$ python3 -q
>>> import numpy as np
>>> np.set_printoptions(precision=2, suppress=True, linewidth=140)
>>> arr = np.loadtxt("sample10.csv", delimiter=",")
>>> print(arr)
[[0. 0. 0. 0. 0. 0. 0. 0. 0. 0. 0. 0.]
 [0. 0. 1. 0. 0. 0. 1. 0. 1. 0. 0. 1.]
 [0. 1. 0. 0. 0. 0. 1. 0. 0. 0. 0. 0.]
 [0. 0. 0. 0. 1. 0. 0. 1. 0. 1. 1. 0.]
 [0. 0. 0. 1. 0. 0. 0. 1. 0. 1. 1. 0.]
 [0. 0. 0. 0. 0. 0. 0. 1. 0. 1. 0. 0.]
 [0. 1. 1. 0. 0. 0. 0. 0. 1. 0. 0. 1.]
 [0. 0. 0. 1. 1. 1. 0. 0. 0. 1. 1. 0.]
 [0. 1. 0. 0. 0. 0. 1. 0. 0. 0. 0. 1.]
 [0. 0. 0. 1. 1. 1. 0. 1. 0. 0. 0. 0.]
 [0. 0. 0. 1. 1. 0. 0. 1. 0. 0. 0. 0.]
 [0. 1. 0. 0. 0. 0. 1. 0. 1. 0. 0. 0.]]
>>> # equal to its transpose
>>> print(np.linalg.lstsq(arr[:-1].T, arr[-1])[2])
10
>>> print(np.abs(np.diag(np.linalg.qr(arr)[1])) > 1e-9)
[False  True  True  True  True  True  True  True  True  True  True  True]
>>> rank = np.linalg.matrix_rank(arr)
>>> print(rank)
11
>>> null = np.linalg.svd(arr)[2][rank:].T
>>> print(null[:, 0] / null[np.abs(null[:, 0]).round(6).argmax(), 0])
[1. 0. 0. 0. 0. 0. 0. 0. 0. 0. 0. 0.]
>>> print(null @ null.T)
[[1. 0. 0. 0. 0. 0. 0. 0. 0. 0. 0. 0.]
 [0. 0. 0. 0. 0. 0. 0. 0. 0. 0. 0. 0.]
 [0. 0. 0. 0. 0. 0. 0. 0. 0. 0. 0. 0.]
 [0. 0. 0. 0. 0. 0. 0. 0. 0. 0. 0. 0.]
 [0. 0. 0. 0. 0. 0. 0. 0. 0. 0. 0. 0.]
 [0. 0. 0. 0. 0. 0. 0. 0. 0. 0. 0. 0.]
 [0. 0. 0. 0. 0. 0. 0. 0. 0. 0. 0. 0.]
 [0. 0. 0. 0. 0. 0. 0. 0. 0. 0. 0. 0.]
 [0. 0. 0. 0. 0. 0. 0. 0. 0. 0. 0. 0.]
 [0. 0. 0. 0. 0. 0. 0. 0. 0. 0. 0. 0.]
 [0. 0. 0. 0. 0. 0. 0. 0. 0. 0. 0. 0.]
 [0. 0. 0. 0. 0. 0. 0. 0. 0. 0. 0. 0.]]
>>> print(arr @ null)
[[0.]
 [0.]
 [0.]
 [0.]
 [0.]
 [0.]
 [0.]
 [0.]
 [0.]
 [0.]
 [0.]
 [0.]]
>>> left, sigma, Vh = np.linalg.svd(arr)
>>> evecs = Vh[:(sigma > 1e-8).sum()]
>>> rng = np.random.default_rng(626)
>>> x0 = arr[6] + 5 * arr[0] + rng.integers(2) * np.eye(12)[0]
>>> print(x0)
[1. 1. 1. 0. 0. 0. 0. 0. 1. 0. 0. 1.]
>>> print(np.allclose(evecs.T @ evecs @ x0, x0))
False
>>> print(np.linalg.matrix_rank(np.vstack([arr, x0])))
12
>>> print(np.round(evecs.T @ evecs, 2) + 0)
[[0. 0. 0. 0. 0. 0. 0. 0. 0. 0. 0. 0.]
 [0. 1. 0. 0. 0. 0. 0. 0. 0. 0. 0. 0.]
 [0. 0. 1. 0. 0. 0. 0. 0. 0. 0. 0. 0.]
 [0. 0. 0. 1. 0. 0. 0. 0. 0. 0. 0. 0.]
 [0. 0. 0. 0. 1. 0. 0. 0. 0. 0. 0. 0.]
 [0. 0. 0. 0. 0. 1. 0. 0. 0. 0. 0. 0.]
 [0. 0. 0. 0. 0. 0. 1. 0. 0. 0. 0. 0.]
 [0. 0. 0. 0. 0. 0. 0. 1. 0. 0. 0. 0.]
 [0. 0. 0. 0. 0. 0. 0. 0. 1. 0. 0. 0.]
 [0. 0. 0. 0. 0. 0. 0. 0. 0. 1. 0. 0.]
 [0. 0. 0. 0. 0. 0. 0. 0. 0. 0. 1. 0.]
 [0. 0. 0. 0. 0. 0. 0. 0. 0. 0. 0. 1.]]
>>> data = np.load("m.npy")
>>> print(data)
[[0.08 0.   0.04 0.13 0.   0.08 0.09 0.13 0.13 0.13 0.06 0.04 0.   0.09 0.  ]
 [0.11 0.03 0.11 0.05 0.07 0.   0.05 0.12 0.11 0.03 0.03 0.11 0.12 0.09 0.  ]
 [0.1  0.05 0.1  0.03 0.03 0.08 0.1  0.03 0.   0.06 0.06 0.07 0.09 0.09 0.09]
 [0.06 0.1  0.   0.04 0.08 0.12 0.08 0.1  0.1  0.12 0.03 0.   0.12 0.03 0.01]
 [0.02 0.05 0.07 0.15 0.12 0.08 0.   0.03 0.05 0.   0.08 0.15 0.05 0.12 0.02]
 [0.09 0.12 0.11 0.03 0.04 0.07 0.11 0.01 0.01 0.11 0.05 0.09 0.03 0.01 0.12]
 [0.03 0.12 0.   0.04 0.01 0.13 0.15 0.01 0.07 0.09 0.04 0.01 0.09 0.13 0.06]
 [0.08 0.06 0.1  0.05 0.05 0.07 0.07 0.09 0.09 0.09 0.09 0.05 0.   0.01 0.1 ]
 [0.03 0.06 0.05 0.11 0.11 0.01 0.1  0.05 0.05 0.05 0.11 0.04 0.04 0.08 0.1 ]
 [0.03 0.1  0.08 0.05 0.08 0.1  0.04 0.09 0.04 0.08 0.08 0.1  0.05 0.04 0.04]
 [0.1  0.07 0.07 0.09 0.06 0.01 0.   0.09 0.13 0.09 0.04 0.   0.07 0.13 0.03]
 [0.   0.15 0.02 0.09 0.13 0.   0.06 0.09 0.15 0.   0.02 0.04 0.07 0.06 0.13]
 [0.03 0.   0.03 0.05 0.02 0.14 0.14 0.11 0.11 0.05 0.09 0.05 0.14 0.02 0.03]
 [0.07 0.05 0.   0.07 0.08 0.09 0.03 0.11 0.01 0.07 0.04 0.08 0.12 0.08 0.12]
 [0.   0.1  0.05 0.06 0.11 0.11 0.02 0.03 0.15 0.08 0.05 0.   0.11 0.1  0.03]]
>>> # a transition matrix
>>> G = data.T @ data
>>> print(round(float(np.trace(G)), 2), round(float((data ** 2).sum()), 2))
1.39 1.39
>>> print(np.allclose(G, G.T))
True
>>> print(np.linalg.matrix_rank(G))
15
>>> print(np.round(np.linalg.svd(data, compute_uv=False) ** 2, 2) + 0)
[1.02 0.08 0.07 0.06 0.04 0.03 0.03 0.02 0.02 0.01 0.01 0.   0.   0.   0.  ]
>>> left, sigma, Vh = np.linalg.svd(data, full_matrices=False)
>>> print(np.cumsum(sigma ** 2) / np.sum(sigma ** 2))
[0.73 0.78 0.84 0.88 0.91 0.93 0.95 0.97 0.98 0.99 1.   1.   1.   1.   1.  ]
>>> print(np.abs(Vh[0]))
[0.21 0.27 0.21 0.27 0.25 0.29 0.27 0.28 0.31 0.27 0.22 0.21 0.29 0.28 0.22]
>>> print(round(np.sqrt((sigma ** 2).sum()), 2), round(np.linalg.norm(data), 2))
1.18 1.18
>>> print((sigma > 1e-8).sum())
15
>>> print(sigma)
[1.01 0.28 0.27 0.24 0.21 0.18 0.17 0.15 0.13 0.1  0.08 0.05 0.03 0.03 0.02]
>>> print(data @ np.ones(15))
[1. 1. 1. 1. 1. 1. 1. 1. 1. 1. 1. 1. 1. 1. 1.]
>>> print(data.sum(axis=1))
[1. 1. 1. 1. 1. 1. 1. 1. 1. 1. 1. 1. 1. 1. 1.]
>>> print(np.sort(np.abs(np.linalg.eigvals(data)))[::-1])
[1.   0.15 0.15 0.15 0.14 0.12 0.12 0.12 0.12 0.1  0.1  0.07 0.07 0.05 0.05]
>>> p = np.eye(15)[11]
>>> for _ in range(3):
...     p = p @ data
...     print(p.round(2))
... 
[0.   0.15 0.02 0.09 0.13 0.   0.06 0.09 0.15 0.   0.02 0.04 0.07 0.06 0.13]
[0.05 0.06 0.05 0.08 0.08 0.07 0.06 0.07 0.09 0.06 0.06 0.06 0.08 0.08 0.05]
[0.05 0.07 0.05 0.07 0.07 0.07 0.07 0.07 0.08 0.07 0.06 0.06 0.08 0.07 0.06]
>>> A = np.loadtxt("arr.csv", delimiter=",")
>>> print(A)
[[ 2.  1.  1. -3.  0.  3. -2. -1.  1.  2.  1.  0. -1.  1.]
 [-3. -2. -2.  3. -3. -2.  2.  0. -3.  0. -3. -1.  1.  0.]
 [ 0. -2. -3. -3.  0.  0. -1.  2. -2. -1.  2. -1.  0.  3.]
 [ 0. -3.  3. -1. -3.  2. -3. -3.  2. -1.  2. -2.  0. -1.]
 [-2.  1. -1.  0. -3.  3.  2. -3. -1. -1. -1. -2.  2.  1.]
 [ 2.  0. -3. -1. -3. -1.  0.  0.  1. -2. -1. -2.  2.  3.]
 [ 2.  3.  1.  2. -3.  0. -3. -3. -3.  0. -2. -1. -1.  2.]
 [-2.  3. -2.  2.  2. -3.  2. -3.  1.  3.  1. -2.  0. -3.]
 [ 3.  0.  1. -3.  3.  0.  3.  2. -3. -3.  0.  1.  3. -1.]
 [-3.  3.  0. -1. -1.  1.  2. -2. -3.  1. -1. -1. -1.  3.]
 [-2.  1. -3.  2. -1.  0.  2.  0. -2. -3.  1.  0. -1.  0.]
 [ 0. -3.  0. -3.  3.  2. -1. -3. -1.  2.  2. -1. -3.  0.]
 [-1.  0. -3. -1. -3. -3.  3. -1.  3.  1.  1.  1.  1. -1.]
 [-2. -3.  0.  3.  1.  0.  0.  3. -3.  3.  0. -3. -2. -3.]]
>>> out = np.linalg.inv(A)
>>> print(np.round(np.linalg.slogdet(A)[0], 2))
1.0
>>> print(np.sort(np.abs(np.linalg.eigvals(A))))
[1.08 1.08 3.57 3.57 4.92 4.92 5.02 5.02 6.2  6.2  8.19 8.19 8.31 8.31]
>>> print(np.round(np.abs(np.linalg.eigvals(A)).max(), 2))
8.31
>>> u = np.array([3, 6, 3, -5, 3, -4, 0, 1, 2, 9, -5, 2, 5, -3])
>>> out = A + np.outer(u, np.eye(14)[6])
>>> print(np.linalg.matrix_rank(out - A))
1
>>> print(np.linalg.matrix_rank(np.linalg.inv(out) - np.linalg.inv(A), tol=1e-8))
1
>>> M = np.load("test1.npy")
>>> print(M)
[[1 3 2 0 2]
 [1 1 2 2 1]
 [1 0 2 1 1]
 [1 3 3 0 0]
 [2 3 1 0 0]
 [2 3 1 0 0]
 [0 2 2 1 1]
 [0 2 0 3 3]
 [2 3 0 1 2]
 [0 3 1 1 2]
 [3 0 2 2 2]
 [0 3 0 1 3]
 [3 3 0 2 2]
 [3 2 0 3 0]]
>>> labels = M[:, 0] > np.median(M[:, 0])
>>> u = M[labels].mean(axis=0) - M[~labels].mean(axis=0)
>>> print(np.argsort(-np.abs(u).round(6), kind="stable"))
[0 2 4 1 3]
>>> print(u)
[ 2.    0.21 -0.83  0.21 -0.62]
>>> print(labels.astype(int))
[0 0 0 0 1 1 0 0 1 0 1 0 1 1]
>>> X = np.load("layer5.npy")
>>> print(X)
[[ 0.4  1.9  1.   1.2 -0.4 -1.3  2.2  0.3 -2.4  2.1 -0.5 -1.5  1.3  0.3 -0.8]
 [-1.2  1.7 -1.  -1.1 -0.7 -0.2  1.5 -0.2 -0.5 -1.4  0.3 -0.8 -0.1  2.5  0.2]
 [-1.5  0.6  1.  -0.3 -1.  -1.4  1.  -0.3 -0.2  0.1 -1.   1.1  0.  -0.2  0.1]
 [ 0.1 -0.6  0.   1.3  0.7  0.4  0.4 -0.4  0.8 -0.3 -0.4  0.8  1.   1.3 -0.1]
 [-1.2  0.9 -1.2 -1.4 -0.2  1.4 -1.6  0.2  0.8  0.6 -0.6 -0.2  0.5  0.8  0.7]
 [-0.1 -1.5 -0.3  0.4  0.4 -1.4  1.2  0.6  1.7  0.1  0.1  1.3  1.   0.3  2.2]
 [ 0.5  0.1 -0.3  1.7 -0.2 -0.8 -0.1  1.1  1.  -0.3 -0.6  0.2 -0.6  1.3  0.7]
 [-2.1 -3.  -4.8 -0.9  0.3  3.6  3.3  0.6 -0.9  1.5  4.2  6.  -0.3 -1.8  2.4]
 [ 0.1 -0.7  1.   2.5  2.   1.2  1.  -0.5 -0.3 -1.8  0.8  0.2  1.3  0.6 -1.9]
 [ 2.1 -1.  -1.5  1.3 -0.1  0.2 -0.2  0.9 -0.8 -0.1  0.4 -0.9  0.3 -1.2 -0.2]
 [-0.9 -0.4  0.   1.  -1.2 -2.   1.  -0.8  0.3  0.2  0.6  0.3 -1.1 -1.6 -1.7]
 [-0.4  0.  -0.7 -0.2 -0.3  1.1 -2.1  1.   0.6 -0.1  1.   1.   0.5 -0.5 -0.3]
 [-0.9 -0.8  0.6  0.6 -2.1 -1.3  1.6 -3.6 -1.7  2.5  1.5 -0.9 -0.9  0.3 -0.8]
 [-0.4 -0.1 -1.6 -2.6  0.4 -0.1  0.2  1.3  0.5  0.8 -0.6  0.5  0.2 -1.   0.3]
 [-1.  -0.2 -2.3  0.9 -0.3  0.9  0.1  0.8 -1.5 -0.7  1.2  1.   2.   0.4  0.5]
 [ 1.  -0.9 -0.8  0.7 -0.3  0.   0.  -0.9  0.6 -0.2 -0.3  0.7 -0.7 -0.3  0.4]
 [ 0.  -1.   0.3  0.9  1.6 -0.5 -0.9 -0.6  0.8  0.2 -0.6  0.5  1.1 -2.   0.1]
 [-2.4 -1.3 -0.4  0.1  1.   0.6  1.1 -0.1  0.   0.4  2.4  0.2 -0.5  0.1  0.6]
 [ 1.2 -0.6 -1.1 -0.9 -0.2 -1.2  0.  -1.5  1.2 -0.5  1.5  0.   0.8 -0.9  0. ]
 [ 0.1 -0.7 -0.6  2.   1.5 -1.  -0.8 -0.6  1.4  0.9  0.5  0.2 -0.5  0.9 -0.1]
 [ 0.3  0.  -0.5 -0.9 -0.1 -0.7 -1.7  0.3  0.9  0.3 -1.   1.  -1.5  0.7 -0.3]
 [ 1.2  0.   1.   0.3 -0.9  2.2 -0.7 -0.2  2.2 -0.3 -1.5  0.5 -0.4 -0.1 -0.3]]
>>> q, evecs = np.linalg.qr(X[:, :5])[0], np.linalg.qr(X[:, 5:])[0]
>>> sigma = np.linalg.svd(q.T @ evecs, compute_uv=False)
>>> print((sigma > 0.9).sum())
1
>>> print(round(np.linalg.norm(q @ q.T - evecs @ evecs.T, 2), 2))
1.0
